In [1]: import numpy as np

In [2]: np.set_printoptions(precision=3, suppress=True, linewidth=160, floatmode="fixed")

In [3]: E = np.load("layer11.npy")

In [4]: E
Out[4]: 
array([[ 8.000, -6.000],
       [-6.000, 13.000]])

In [5]: x = np.ones(2)

In [6]: for _ in range(6):
   ...:     x = E @ x
   ...:     x /= np.linalg.norm(x)
   ...:     print(round(x @ E @ x, 3))
   ...: 
9.453
16.075
16.945
16.997
17.0
17.0

In [7]: round(float(np.linalg.eigvalsh(E)[-1]), 3)
Out[7]: 17.0

In [8]: Q, _ = np.linalg.qr(np.array([[-1.3, 0.3, 0.3, -1.2],
   ...:     [-0.6, 0.9, -1.0, -0.6],
   ...:     [-1.2, 1.6, 0.5, 0.1],
   ...:     [0.0, 1.2, 1.4, 0.3]]))

In [9]: X = Q[:, :3]

In [10]: X
Out[10]: 
array([[-0.696,  0.475, -0.348],
       [-0.321, -0.256,  0.804],
       [-0.642, -0.387, -0.025],
       [ 0.000, -0.748, -0.482]])

In [11]: x = np.array([-1, 3, -3])

In [12]: target = X @ x

In [13]: np.round(np.linalg.pinv(X) @ X, 3) + 0
Out[13]: 
array([[1.000, 0.000, 0.000],
       [0.000, 1.000, 0.000],
       [0.000, 0.000, 1.000]])

In [14]: np.linalg.solve(X.T @ X, X.T @ target)
Out[14]: array([-1.000,  3.000, -3.000])

In [15]: target
Out[15]: array([ 3.163, -2.857, -0.442, -0.798])

In [16]: np.linalg.lstsq(X, target)[0]
Out[16]: array([-1.000,  3.000, -3.000])

In [17]: rng = np.random.default_rng(850080)

In [18]: target = target + 0.3 * rng.normal(size=4)

In [19]: target
Out[19]: array([ 3.463, -2.807, -0.189, -1.526])

In [20]: b, *_ = np.linalg.lstsq(X, target)

In [21]: np.round(X.T @ (target - X @ b), 3) + 0
Out[21]: array([0.000, 0.000, 0.000])

In [22]: b
Out[22]: array([-1.387,  3.577, -2.719])

In [23]: b.round()
Out[23]: array([-1.000,  4.000, -3.000])

In [24]: x = np.array([3, 1, 3])

In [25]: target = X @ x

In [26]: b, lr = np.zeros(3), 1 / np.linalg.norm(X, 2) ** 2

In [27]: for i in range(60):
    ...:     b -= lr * X.T @ (X @ b - target)
    ...:     if i % 10 == 0: print(i, round(np.linalg.norm(X @ b - target), 3))
    ...: 
0 0.0
10 0.0
20 0.0
30 0.0
40 0.0
50 0.0

In [28]: round(float(np.linalg.cond(X)), 3)
Out[28]: 1.0

In [29]: M = np.load("data.npy")

In [30]: M
Out[30]: 
array([[0, 3, 0],
       [1, 0, 0],
       [0, 0, 2]])

In [31]: Q = M.astype(float).copy()

In [32]: for j in range(3):
    ...:     Q[:, j] -= Q[:, :j] @ (Q[:, :j].T @ Q[:, j])
    ...:     Q[:, j] /= np.linalg.norm(Q[:, j])
    ...: 

In [33]: Q.T @ Q
Out[33]: 
array([[1.000, 0.000, 0.000],
       [0.000, 1.000, 0.000],
       [0.000, 0.000, 1.000]])

In [34]: blk = np.stack([M, 4 * M, M[::-1]])

In [35]: np.linalg.norm(blk, axis=(1, 2))
Out[35]: array([ 3.742, 14.967,  3.742])

In [36]: A = np.array([[0, 9, 6], [0, 0, 7], [0, 0, 0]])

In [37]: M @ M
Out[37]: 
array([[3, 0, 0],
       [0, 3, 0],
       [0, 0, 4]])

In [38]: np.flatnonzero(np.linalg.matrix_power((M != 0) + (M.T != 0) + np.eye(3), 3)[0])
Out[38]: array([0, 1])

In [39]: np.sort(np.linalg.eigvals(M).real)
Out[39]: array([-1.732,  1.732,  2.000])

In [40]: (M != 0).astype(int)
Out[40]: 
array([[0, 1, 0],
       [1, 0, 0],
       [0, 0, 1]])

In [41]: x = np.array([2, 0])

In [42]: target = E @ x

In [43]: target
Out[43]: array([ 16.000, -12.000])

In [44]: np.linalg.solve(E, E[:, 0])
Out[44]: array([1.000, 0.000])

In [45]: np.linalg.solve(E, target + E[:, 1])
Out[45]: array([2.000, 1.000])

In [46]: m1 = np.loadtxt("out7.csv", delimiter=",")

In [47]: m1
Out[47]: 
array([[-2.000,  2.000,  2.000],
       [ 0.000,  2.000,  1.000],
       [-2.000,  2.000,  2.000]])

In [48]: # looks like rank 2

In [49]: left, s, vt = np.linalg.svd(m1)

In [50]: vecs = vt[:(s > 1e-8).sum()]

In [51]: x = m1[1] + 2 * m1[0] + rng.integers(2) * np.eye(3)[0]

In [52]: x
Out[52]: array([-3.000,  6.000,  5.000])

In [53]: round(float(np.linalg.norm(x - vecs.T @ vecs @ x)), 3)
Out[53]: 0.408

In [54]: out = m1 / np.sqrt((m1 ** 2).mean(axis=1, keepdims=True))

In [55]: m1 - m1.mean(axis=1, keepdims=True)
Out[55]: 
array([[-2.667,  1.333,  1.333],
       [-1.000,  1.000,  0.000],
       [-2.667,  1.333,  1.333]])

In [56]: np.linalg.matrix_rank(m1 - m1.mean(axis=1, keepdims=True))
Out[56]: np.int64(2)

In [57]: left, s, vt = np.linalg.svd(m1)

In [58]: np.argmax(s[:-1] / (s[1:] + 1e-6)) + 1
Out[58]: np.int64(2)

In [59]: out = left[:, :2] @ np.diag(s[:2]) @ vt[:2]

In [60]: np.linalg.matrix_rank(out)
Out[60]: np.int64(2)

In [61]: round(float(np.linalg.norm(m1 - out, 2)), 3), np.round(s[2], 3)
Out[61]: (0.0, np.float64(0.0))

In [62]: round(np.abs(m1 - out).max(), 3)
Out[62]: np.float64(0.0)

In [63]: round(np.linalg.norm(m1 - out) / np.linalg.norm(m1), 3)
Out[63]: np.float64(0.0)

In [64]: r = np.linalg.matrix_rank(m1)

In [65]: r
Out[65]: np.int64(2)

In [66]: null = np.linalg.svd(m1)[2][r:].T

In [67]: null[:, 0] / null[np.abs(null[:, 0]).round(6).argmax(), 0]
Out[67]: array([ 0.500, -0.500,  1.000])

In [68]: np.round(m1 @ null, 3) + 0
Out[68]: 
array([[0.000],
       [0.000],
       [0.000]])

In [69]: K = np.load("dump.npy")

In [70]: K
Out[70]: 
array([[-0.950,  0.370, -0.460],
       [ 3.510, -2.030, -0.220],
       [ 2.560, -0.990,  1.260],
       [-3.290,  1.500, -0.960]])

In [71]: x = np.array([2, -2, 3])

In [72]: a = np.maximum(K @ x, 0)

In [73]: np.maximum(K @ (3 * x), 0)
Out[73]: array([ 0.000, 31.260, 32.640,  0.000])

In [74]: K * (a > 1e-9)[:, None]
Out[74]: 
array([[-0.000,  0.000, -0.000],
       [ 3.510, -2.030, -0.220],
       [ 2.560, -0.990,  1.260],
       [-0.000,  0.000, -0.000]])

In [75]: np.maximum(K @ x, 0) - np.maximum(-K @ x, 0)
Out[75]: array([ -4.020,  10.420,  10.880, -12.460])

In [76]: np.flatnonzero(a > 1e-9)
Out[76]: array([1, 2])

In [77]: np.linalg.norm(X, axis=1)
Out[77]: array([0.911, 0.902, 0.750, 0.890])

In [78]: round(float(np.linalg.norm(X, "nuc")), 3)
Out[78]: 3.0

In [79]: left, s, vt = np.linalg.svd(K)

In [80]: s.round(3) + 0
Out[80]: array([6.253, 1.327, 0.000])

In [81]: out = left[:, :2] @ np.diag(s[:2]) @ vt[:2]

In [82]: round(float(np.abs(K - out).max()), 3)
Out[82]: 0.0

In [83]: np.linalg.matrix_rank(K, rtol=0.05)
Out[83]: np.int64(2)

In [84]: out
Out[84]: 
array([[-0.950,  0.370, -0.460],
       [ 3.510, -2.030, -0.220],
       [ 2.560, -0.990,  1.260],
       [-3.290,  1.500, -0.960]])

In [85]: mat = np.array([[-3, 2, -1, 3], [-3, 2, 0, 1], [1, 2, -2, -2], [-1, -1, 0, 3]])

In [86]: mat[-1] = mat[0] + -1 * mat[1]

In [87]: mat
Out[87]: 
array([[-3,  2, -1,  3],
       [-3,  2,  0,  1],
       [ 1,  2, -2, -2],
       [ 0,  0, -1,  2]])

In [88]: th = np.radians(15)

In [89]: Rm = np.eye(4)

In [90]: Rm[0, 0] = Rm[3, 3] = np.cos(th)

In [91]: Rm[0, 3], Rm[3, 0] = -np.sin(th), np.sin(th)

In [92]: Rm
Out[92]: 
array([[ 0.966,  0.000,  0.000, -0.259],
       [ 0.000,  1.000,  0.000,  0.000],
       [ 0.000,  0.000,  1.000,  0.000],
       [ 0.259,  0.000,  0.000,  0.966]])

In [93]: out = mat @ Rm.T

In [94]: np.allclose(mat @ mat.T, out @ out.T)
Out[94]: True

In [95]: out
Out[95]: 
array([[-3.674,  2.000, -1.000,  2.121],
       [-3.157,  2.000,  0.000,  0.189],
       [ 1.484,  2.000, -2.000, -1.673],
       [-0.518,  0.000, -1.000,  1.932]])

In [96]: np.allclose(np.linalg.norm(mat, axis=1), np.linalg.norm(out, axis=1))
Out[96]: True

In [97]: round(np.linalg.det(Rm), 3), round(np.trace(Rm), 3)
Out[97]: (np.float64(1.0), np.float64(3.932))

In [98]: np.abs(out - mat).max(axis=0)
Out[98]: array([0.674, 0.000, 0.000, 0.879])

In [99]: r = np.linalg.matrix_rank(mat)

In [100]: r
Out[100]: np.int64(3)

In [101]: null = np.linalg.svd(mat)[2][r:].T

In [102]: np.round(mat @ null, 3) + 0
Out[102]: 
array([[0.000],
       [0.000],
       [0.000],
       [0.000]])

In [103]: null[:, 0] / null[np.abs(null[:, 0]).round(6).argmax(), 0]
Out[103]: array([0.824, 1.000, 0.941, 0.471])

In [104]: null.shape
Out[104]: (4, 1)

In [105]: left, s, vt = np.linalg.svd(mat)

In [106]: np.argmax(s[:-1] / (s[1:] + 1e-6)) + 1
Out[106]: np.int64(3)

In [107]: s.round(3) + 0
Out[107]: array([6.088, 3.589, 2.249, 0.000])

In [108]: out = left[:, :3] @ np.diag(s[:3]) @ vt[:3]

In [109]: np.linalg.matrix_rank(out)
Out[109]: np.int64(3)

In [110]: round(np.linalg.norm(mat - out) / np.linalg.norm(mat), 3)
Out[110]: np.float64(0.0)

In [111]: out.round(3) + 0
Out[111]: 
array([[-3.000,  2.000, -1.000,  3.000],
       [-3.000,  2.000,  0.000,  1.000],
       [ 1.000,  2.000, -2.000, -2.000],
       [ 0.000,  0.000, -1.000,  2.000]])

In [112]: np.linalg.matrix_rank(mat, rtol=0.05)
Out[112]: np.int64(3)

In [113]: W2 = np.sign(np.array([[0, 2, 2], [1, 1, -3], [3, 1, 2]]))

In [114]: out = (np.tril(W2, -1) + np.eye(3)) @ (np.triu(W2, 1) + np.eye(3))

In [115]: w = np.array([5, 5, 4])

In [116]: feats = np.rint(out * w @ np.linalg.inv(out)) + 0

In [117]: feats
Out[117]: 
array([[ 5.000,  1.000, -1.000],
       [ 0.000,  5.000,  0.000],
       [ 0.000,  1.000,  4.000]])

In [118]: r0 = np.array([1, 6])

In [119]: np.correlate(feats[2], feats[1], "full")
Out[119]: array([ 0.000,  0.000,  5.000, 20.000,  0.000])

In [120]: np.convolve(feats[2], r0)
Out[120]: array([ 0.000,  1.000, 10.000, 24.000])

In [121]: lab = rng.permutation(3)

In [122]: lab
Out[122]: array([1, 2, 0])

In [123]: out = feats[lab][:, lab]

In [124]: round(float(np.linalg.det(out)), 3), round(float(np.linalg.det(feats[lab])), 3)
Out[124]: (100.0, 100.0)

In [125]: r = np.linalg.matrix_rank(K)

In [126]: r
Out[126]: np.int64(2)

In [127]: null = np.linalg.svd(K)[2][r:].T

In [128]: null.shape
Out[128]: (3, 1)

In [129]: [int(np.linalg.matrix_rank(np.delete(K, i, axis=0))) for i in range(4)]
Out[129]: [2, 2, 2, 2]

In [130]: null @ null.T
Out[130]: 
array([[ 0.217,  0.390, -0.135],
       [ 0.390,  0.700, -0.242],
       [-0.135, -0.242,  0.083]])

In [131]: np.round(K @ null, 3) + 0
Out[131]: 
array([[0.000],
       [0.000],
       [0.000],
       [0.000]])

In [132]: null[:, 0] / null[np.abs(null[:, 0]).round(6).argmax(), 0]
Out[132]: array([ 0.557,  1.000, -0.345])

In [133]: th = np.radians(180)

In [134]: Rm = np.eye(3)

In [135]: Rm[2, 2] = Rm[1, 1] = np.cos(th)

In [136]: Rm[2, 1], Rm[1, 2] = -np.sin(th), np.sin(th)

In [137]: Rm.round(3) + 0
Out[137]: 
array([[ 1.000,  0.000,  0.000],
       [ 0.000, -1.000,  0.000],
       [ 0.000,  0.000, -1.000]])

In [138]: out = feats @ Rm.T

In [139]: np.linalg.svd(feats, compute_uv=False), np.linalg.svd(out, compute_uv=False)
Out[139]: (array([5.583, 5.000, 3.583]), array([5.583, 5.000, 3.583]))

In [140]: np.allclose(np.linalg.norm(feats, axis=1), np.linalg.norm(out, axis=1))
Out[140]: True

In [141]: out = X / np.linalg.norm(X, axis=1, keepdims=True)

In [142]: cov = out @ out.T

In [143]: (np.abs(cov) > 0.9).astype(int)
Out[143]: 
array([[1, 0, 0, 0],
       [0, 1, 0, 0],
       [0, 0, 1, 0],
       [0, 0, 0, 1]])

In [144]: cov
Out[144]: 
array([[ 1.000, -0.216,  0.398, -0.231],
       [-0.216,  1.000,  0.421, -0.244],
       [ 0.398,  0.421,  1.000,  0.451],
       [-0.231, -0.244,  0.451,  1.000]])

In [145]: (cov - 2 * np.eye(4)).round(6).argmax(axis=1)
Out[145]: array([2, 2, 3, 2])
